$ python -q
>>> import numpy as np
>>> import numpy.linalg as la
>>> np.set_printoptions(precision=1, suppress=True, linewidth=140, floatmode="fixed")
>>> def rnd(a):
...     return np.round(a, 1) + 0
... 
>>> out = np.array([[3, 1, -3, 2, -2, -3, 3, -1],
...     [2, 1, -3, -2, 2, 2, -2, -1],
...     [-2, 0, 2, 0, 3, 3, 2, 2],
...     [-3, -3, 0, -2, 0, 1, 0, 0],
...     [1, 3, -3, 0, -3, -3, -3, 2],
...     [-3, -1, 3, 3, -1, -2, 0, -2],
...     [0, 0, -3, -1, 1, -3, 2, -1],
...     [-1, -3, -3, -3, -3, -1, -3, 2]])
>>> M = np.tril(out)
>>> M
array([[ 3,  0,  0,  0,  0,  0,  0,  0],
       [ 2,  1,  0,  0,  0,  0,  0,  0],
       [-2,  0,  2,  0,  0,  0,  0,  0],
       [-3, -3,  0, -2,  0,  0,  0,  0],
       [ 1,  3, -3,  0, -3,  0,  0,  0],
       [-3, -1,  3,  3, -1, -2,  0,  0],
       [ 0,  0, -3, -1,  1, -3,  2,  0],
       [-1, -3, -3, -3, -3, -1, -3,  2]])
>>> rng = np.random.default_rng(133)
>>> idx = rng.permutation(8)
>>> print(idx)
[0 2 7 1 4 3 5 6]
>>> out = M[idx][:, idx]
>>> np.allclose(out, M)
False
>>> out
array([[ 3,  0,  0,  0,  0,  0,  0,  0],
       [-2,  2,  0,  0,  0,  0,  0,  0],
       [-1, -3,  2, -3, -3, -3, -1, -3],
       [ 2,  0,  0,  1,  0,  0,  0,  0],
       [ 1, -3,  0,  3, -3,  0,  0,  0],
       [-3,  0,  0, -3,  0, -2,  0,  0],
       [-3,  3,  0, -1, -1,  3, -2,  0],
       [ 0, -3,  0,  0,  1, -1, -3,  2]])
>>> out = np.array([[2], [0]])
>>> W2 = np.array([[0, 1, 2, 0]])
>>> A = out @ W2
>>> A
array([[0, 2, 4, 0],
       [0, 0, 0, 0]])
>>> G = A.T @ A
>>> np.trace(G), (A ** 2).sum()
(np.int64(20), np.int64(20))
>>> (A @ A.T).shape
(2, 2)
>>> G
array([[ 0,  0,  0,  0],
       [ 0,  4,  8,  0],
       [ 0,  8, 16,  0],
       [ 0,  0,  0,  0]])
>>> np.diag(G)
array([ 0,  4, 16,  0])
>>> la.matrix_rank(G)
np.int64(1)
>>> Uu, sigma, Vh = la.svd(A)
>>> rnd(sigma)
array([4.5, 0.0])
>>> out = Uu[:, :1] @ np.diag(sigma[:1]) @ Vh[:1]
>>> np.abs(A - out).max()
np.float64(0.0)
>>> rnd(la.norm(A - out, 2)), sigma[1]
(np.float64(0.0), np.float64(0.0))
>>> la.matrix_rank(A, rtol=0.05)
np.int64(1)
>>> la.matrix_rank(A, rtol=0.1)
np.int64(1)
>>> print(la.cond(A) > 100)
True
>>> print(np.argsort(-la.norm(A, axis=0).round(6), kind="stable")[:3])
[2 1 0]
>>> r0 = np.array([1, 4, 5])
>>> np.polyval(r0, A[0])
array([ 5, 17, 37,  5])
>>> np.cross(A[0, :3], A[1, :3])
array([0, 0, 0])
>>> np.array([np.convolve(row, r0, "same") for row in A])
array([[ 2, 12, 26, 20],
       [ 0,  0,  0,  0]])
>>> np.correlate(A[0], A[1], "full")
array([0, 0, 0, 0, 0, 0, 0])
>>> F = np.loadtxt("out5.csv", delimiter=",")
>>> F
array([[ 40.2,  -1.7,  -1.7],
       [ 12.9,  14.1, -19.9],
       [ 41.6,  -2.3,  -0.2],
       [ 12.2,  16.0, -23.2],
       [ 12.4,  16.2, -21.7],
       [ 39.3,  -2.5,  -1.3],
       [ 12.4,  16.6, -20.6],
       [ 40.1,  -2.5,   2.2],
       [ 12.8,  14.9, -22.1],
       [ 39.4,  -1.5,  -0.8],
       [ 41.2,  -2.8,  -0.7],
       [ 11.7,  13.8, -18.6],
       [ 39.8,  -2.6,  -0.8],
       [ 11.2,  16.2, -20.4],
       [ 10.7,  15.6, -22.1],
       [ 40.6,  -2.1,   0.5],
       [ 39.9,  -2.5,   1.2],
       [ 12.8,  14.9, -20.1],
       [ 12.7,  15.3, -18.6],
       [ 38.4,  -4.3,   1.0],
       [ 40.1,  -3.8,   1.1],
       [ 41.5,  -1.9,  -0.5],
       [ 12.6,  16.6, -22.2],
       [ 41.1,  -3.3,  -0.4],
       [ 38.7,  -0.4,   0.9]])
>>> dist = la.norm(F[:, None] - F[None], axis=-1)
>>> dist[14].round(6).argsort(kind="stable")[:4]
array([14,  4, 13,  3])
>>> rnd(dist[14])
array([39.8,  3.5, 41.9,  1.9,  1.8, 39.7,  2.5, 42.2,  2.2, 39.6, 41.6,  4.1, 40.4,  1.9,  0.0, 41.4, 41.5,  3.0,  4.0, 41.2, 42.2, 41.5,
        2.1, 41.9, 39.6])
>>> print(dist.shape)
(25, 25)
>>> (dist + 1e9 * np.eye(25)).round(6).argmin(axis=1)
array([ 9, 17, 21, 22, 22, 12,  4, 16,  4,  5, 23,  1,  5,  6,  4, 16,  7,  1, 17, 20, 16,  2,  4, 10,  9])
>>> la.matrix_rank(dist ** 2)
np.int64(5)
>>> mat = np.loadtxt("arr.csv", delimiter=",")
>>> rnd(mat)
array([[-0.6, -0.1,  0.4, -0.2, -0.5],
       [ 0.0, -0.7, -0.1,  0.6,  0.1],
       [-0.6, -0.1, -0.7, -0.1,  0.1],
       [ 0.2, -0.6,  0.0, -0.8,  0.1],
       [ 0.3,  0.2, -0.6, -0.2, -0.4],
       [-0.2,  0.2,  0.0, -0.1,  0.8]])
>>> out = mat / np.sqrt((mat ** 2).mean(axis=1, keepdims=True))
>>> la.matrix_rank(mat - mat.mean(axis=1, keepdims=True))
np.int64(4)
>>> rnd(out[1])
array([ 0.0, -1.8, -0.3,  1.3,  0.2])
>>> rnd(mat - mat.mean(axis=1, keepdims=True))
array([[-0.4,  0.1,  0.6,  0.0, -0.3],
       [ 0.0, -0.7, -0.1,  0.6,  0.1],
       [-0.4,  0.2, -0.4,  0.2,  0.4],
       [ 0.4, -0.4,  0.2, -0.6,  0.3],
       [ 0.4,  0.3, -0.5,  0.0, -0.2],
       [-0.3,  0.1, -0.1, -0.3,  0.7]])
>>> hat = mat @ la.solve(mat.T @ mat, mat.T)
>>> rnd(np.diag(hat))
array([0.8, 0.9, 0.9, 1.0, 0.7, 0.7])
>>> la.matrix_rank(np.eye(6) - hat)
np.int64(1)
>>> idx = rng.permutation(5)
>>> out = mat[:, idx] * rng.choice([-1, 1], 5)
>>> rnd(out)
array([[ 0.4, -0.2, -0.1, -0.6, -0.5],
       [-0.1,  0.6, -0.7,  0.0,  0.1],
       [-0.7, -0.1, -0.1, -0.6,  0.1],
       [ 0.0, -0.8, -0.6,  0.2,  0.1],
       [-0.6, -0.2,  0.2,  0.3, -0.4],
       [ 0.0, -0.1,  0.2, -0.2,  0.8]])
>>> Uu, _, Vh = la.svd(mat.T @ out)
>>> print(rnd(la.lstsq(mat, out)[0]))
[[0.0 0.0 0.0 1.0 0.0]
 [0.0 0.0 1.0 0.0 0.0]
 [1.0 0.0 0.0 0.0 0.0]
 [0.0 1.0 0.0 0.0 0.0]
 [0.0 0.0 0.0 0.0 1.0]]
>>> idx
array([2, 3, 1, 0, 4])
>>> def softmax(z):
...     e = np.exp(z - z.max(axis=-1, keepdims=True))
...     return e / e.sum(axis=-1, keepdims=True)
... 
>>> rnd(softmax(mat).sum(axis=1))
array([1.0, 1.0, 1.0, 1.0, 1.0, 1.0])
>>> rnd(softmax(mat[0] + -2))
array([0.1, 0.2, 0.3, 0.2, 0.1])
>>> rnd(softmax(mat[0]))
array([0.1, 0.2, 0.3, 0.2, 0.1])
>>> att = mat @ mat.T / np.sqrt(5)
>>> rnd(softmax(att))
array([[0.2, 0.1, 0.2, 0.2, 0.1, 0.1],
       [0.1, 0.2, 0.2, 0.2, 0.1, 0.1],
       [0.2, 0.2, 0.2, 0.1, 0.2, 0.2],
       [0.2, 0.2, 0.2, 0.2, 0.2, 0.2],
       [0.1, 0.1, 0.2, 0.2, 0.2, 0.1],
       [0.1, 0.1, 0.2, 0.2, 0.1, 0.2]])
>>> data = np.load("data.npy")
>>> data
array([[0, 3, 1],
       [0, 3, 4],
       [0, 3, 4],
       [0, 3, 7],
       [0, 3, 4],
       [0, 3, 0],
       [0, 3, 0],
       [0, 3, 4],
       [0, 3, 1],
       [0, 3, 4]])
>>> # looks like rank 2
>>> r0 = np.array([-3, -3, 2, 2, 2, 1, 1, 1])
>>> out = M + np.outer(r0, np.eye(8)[4])
>>> out
array([[ 3.0,  0.0,  0.0,  0.0, -3.0,  0.0,  0.0,  0.0],
       [ 2.0,  1.0,  0.0,  0.0, -3.0,  0.0,  0.0,  0.0],
       [-2.0,  0.0,  2.0,  0.0,  2.0,  0.0,  0.0,  0.0],
       [-3.0, -3.0,  0.0, -2.0,  2.0,  0.0,  0.0,  0.0],
       [ 1.0,  3.0, -3.0,  0.0, -1.0,  0.0,  0.0,  0.0],
       [-3.0, -1.0,  3.0,  3.0,  0.0, -2.0,  0.0,  0.0],
       [ 0.0,  0.0, -3.0, -1.0,  2.0, -3.0,  2.0,  0.0],
       [-1.0, -3.0, -3.0, -3.0, -2.0, -1.0, -3.0,  2.0]])
>>> la.matrix_rank(out - M)
np.int64(1)
>>> Uu, sigma, Vh = la.svd(data)
>>> vecs = Vh[:(sigma > 1e-8).sum()]
>>> x = data[5] + -2 * data[9] + rng.integers(2) * np.eye(3)[0]
>>> x
array([ 1.0, -3.0, -8.0])
>>> print(rnd(vecs.T @ vecs))
[[0.0 0.0 0.0]
 [0.0 1.0 0.0]
 [0.0 0.0 1.0]]
>>> rnd(la.norm(x - vecs.T @ vecs @ x))
np.float64(1.0)
>>> np.allclose(vecs.T @ vecs @ x, x)
False
>>> la.matrix_rank(np.vstack([data, x]))
np.int64(3)
>>> rnd(np.diag(vecs.T @ vecs))
array([0.0, 1.0, 1.0])
>>> Uu, sigma, Vh = la.svd(data)
>>> np.argmax(sigma[:-1] / (sigma[1:] + 1e-6)) + 1
np.int64(2)
>>> out = Uu[:, :2] @ np.diag(sigma[:2]) @ Vh[:2]
>>> print(rnd(la.norm(data - out) / la.norm(data)))
0.0
>>> rnd(la.norm(data - out, 2)), sigma[2]
(np.float64(0.0), np.float64(0.0))
>>> la.matrix_rank(data, rtol=0.05)
np.int64(2)
>>> la.matrix_rank(out)
np.int64(2)
>>> G = data.T @ data
>>> np.trace(G), (data ** 2).sum()
(np.int64(221), np.int64(221))
>>> (data @ data.T).shape
(10, 10)
>>> la.matrix_rank(G)
np.int64(2)
>>> print(rnd(np.trace(la.pinv(data) @ data)))
2.0
>>> W0 = np.load("a.npy")
>>> rnd(W0)
array([[1.0, 0.0, 0.0, 0.0],
       [0.2, 0.2, 0.2, 0.2],
       [0.5, 0.0, 0.5, 0.0],
       [0.5, 0.0, 0.0, 0.5]])
>>> # a transition matrix
>>> W0.sum(axis=1)
array([1.0, 1.0, 1.0, 1.0])
>>> rnd(la.matrix_power(W0, 2))
array([[1.0, 0.0, 0.0, 0.0],
       [0.6, 0.1, 0.2, 0.2],
       [0.8, 0.0, 0.2, 0.0],
       [0.8, 0.0, 0.0, 0.2]])
>>> p = np.eye(4)[0]
>>> for _ in range(4):
...     p = p @ W0
...     print(p.round(1))
... 
[1.0 0.0 0.0 0.0]
[1.0 0.0 0.0 0.0]
[1.0 0.0 0.0 0.0]
[1.0 0.0 0.0 0.0]
>>> rnd(softmax(10 * W0[1]))
array([0.2, 0.2, 0.2, 0.2])
>>> rnd(softmax(W0[1]))
array([0.2, 0.2, 0.2, 0.2])
>>> att = W0 @ W0.T / np.sqrt(4)
>>> rnd(softmax(att))
array([[0.3, 0.2, 0.2, 0.2],
       [0.2, 0.2, 0.2, 0.2],
       [0.3, 0.2, 0.3, 0.2],
       [0.3, 0.2, 0.2, 0.3]])
>>> print(rnd(softmax(att + np.triu(np.full(att.shape, -np.inf), 1))))
[[1.0 0.0 0.0 0.0]
 [0.5 0.5 0.0 0.0]
 [0.3 0.3 0.3 0.0]
 [0.3 0.2 0.2 0.3]]
>>> rnd(la.det(W0[::-1]))
np.float64(0.1)
>>> print(rnd(np.einsum("ij,ji->", W0, W0)))
1.6
>>> r0, v = W0[3], W0[0]
>>> r0 @ r0
np.float64(0.5)
>>> p = (r0 @ v) / (r0 @ r0) * r0
>>> (v - p) @ r0
np.float64(0.0)
>>> v - p
array([ 0.5,  0.0,  0.0, -0.5])
>>> arr = np.loadtxt("case16.csv", delimiter=",")
>>> print(rnd(arr))
[[ 0.0  0.4  0.1]
 [ 0.4 -0.4 -0.3]
 [ 0.9  0.3 -0.1]
 [-0.2  0.8 -0.3]
 [ 0.2  0.1  0.8]
 [ 0.2  0.0  0.4]]
>>> # keeps lengths
>>> idx = rng.permutation(3)
>>> out = arr[:, idx] * rng.choice([-1, 1], 3)
>>> rnd(out)
array([[ 0.4,  0.0, -0.1],
       [-0.4,  0.4,  0.3],
       [ 0.3,  0.9,  0.1],
       [ 0.8, -0.2,  0.3],
       [ 0.1,  0.2, -0.8],
       [ 0.0,  0.2, -0.4]])
>>> Uu, _, Vh = la.svd(arr.T @ out)
>>> idx
array([1, 0, 2])
>>> rnd(arr[:, 2] @ arr[:, 0])
np.float64(0.0)
>>> rnd(la.svd(arr, compute_uv=False))
array([1.0, 1.0, 1.0])
>>> rnd(arr.T @ arr)
array([[1.0, 0.0, 0.0],
       [0.0, 1.0, 0.0],
       [0.0, 0.0, 1.0]])
>>> Q, Rm = la.qr(arr)
>>> np.allclose(Rm.T @ Rm, arr.T @ arr)
True
>>> rnd(Q @ Rm)
array([[ 0.0,  0.4,  0.1],
       [ 0.4, -0.4, -0.3],
       [ 0.9,  0.3, -0.1],
       [-0.2,  0.8, -0.3],
       [ 0.2,  0.1,  0.8],
       [ 0.2,  0.0,  0.4]])
>>> rnd(Q)
array([[ 0.0,  0.4,  0.1],
       [-0.4, -0.4, -0.3],
       [-0.9,  0.3, -0.1],
       [ 0.2,  0.8, -0.3],
       [-0.2,  0.1,  0.8],
       [-0.2,  0.0,  0.4]])
>>> np.trace(Q @ Q.T)
np.float64(3.0)
>>> rnd(Rm)
array([[-1.0,  0.0,  0.0],
       [ 0.0,  1.0,  0.0],
       [ 0.0,  0.0,  1.0]])
>>> abs(Rm[0, 0]), rnd(la.norm(arr[:, 0]))
(np.float64(1.0), np.float64(1.0))
>>> m1 = np.loadtxt("w.csv", delimiter=",")
>>> m1
array([[ -6.3,  16.4,  28.2,  12.3],
       [ -5.9,  16.1,  27.4,  10.7],
       [ -4.7,  14.9,  27.1,  12.6],
       [ -4.2, -11.8, -21.2,   0.9],
       [ -5.9, -11.6, -20.5,   3.0],
       [ -6.4, -11.2, -23.4,   1.3],
       [ -5.3, -11.1, -20.6,   0.9],
       [ -6.7,  -9.8, -22.7,   3.9],
       [ -6.6,  15.7,  29.1,  14.1],
       [ -5.9, -11.6, -23.2,   2.7],
       [ -7.2, -11.1, -19.2,   1.5],
       [ -4.5, -13.0, -21.6,   3.4],
       [ -7.3,  16.4,  26.3,  12.3],
       [ -7.6,  15.2,  27.9,  12.7],
       [ -7.2, -10.7, -21.3,   2.7],
       [ -5.3, -12.1, -23.0,   2.0],
       [ -5.9,  16.2,  27.6,  11.2],
       [ -7.3, -13.1, -21.9,   2.4],
       [ -5.5,  16.9,  26.1,  11.5],
       [ -5.8,  17.2,  27.7,  11.6],
       [ -6.1, -11.8, -20.7,   2.4],
       [ -5.9, -13.3, -22.7,  -0.1],
       [ -6.9,  16.3,  28.0,  11.1],
       [ -6.1, -13.1, -21.4,   2.1],
       [ -4.9, -11.7, -21.5,   0.4],
       [ -7.3, -10.8, -21.4,   1.1],
       [ -6.5,  15.1,  27.7,  12.2],
       [ -4.8, -13.6, -21.6,   0.5],
       [ -6.4,  15.5,  26.6,  11.3],
       [ -6.4, -12.4, -22.1,   1.8],
       [ -6.5, -11.6, -21.6,   2.0],
       [ -6.1, -12.8, -22.6,   3.5]])
>>> W2 = m1[[19, 3]].astype(float)
>>> for _ in range(6):
...     idx = la.norm(m1[:, None] - W2, axis=-1).argmin(axis=1)
...     W2 = np.array([m1[idx == j].mean(axis=0) for j in range(2)])
... 
>>> idx
array([0, 0, 0, 1, 1, 1, 1, 1, 0, 1, 1, 1, 0, 0, 1, 1, 0, 1, 0, 0, 1, 1, 0, 1, 1, 1, 0, 1, 0, 1, 1, 1])
>>> np.abs(W2[1] - W2[0]).argmax()
np.int64(2)
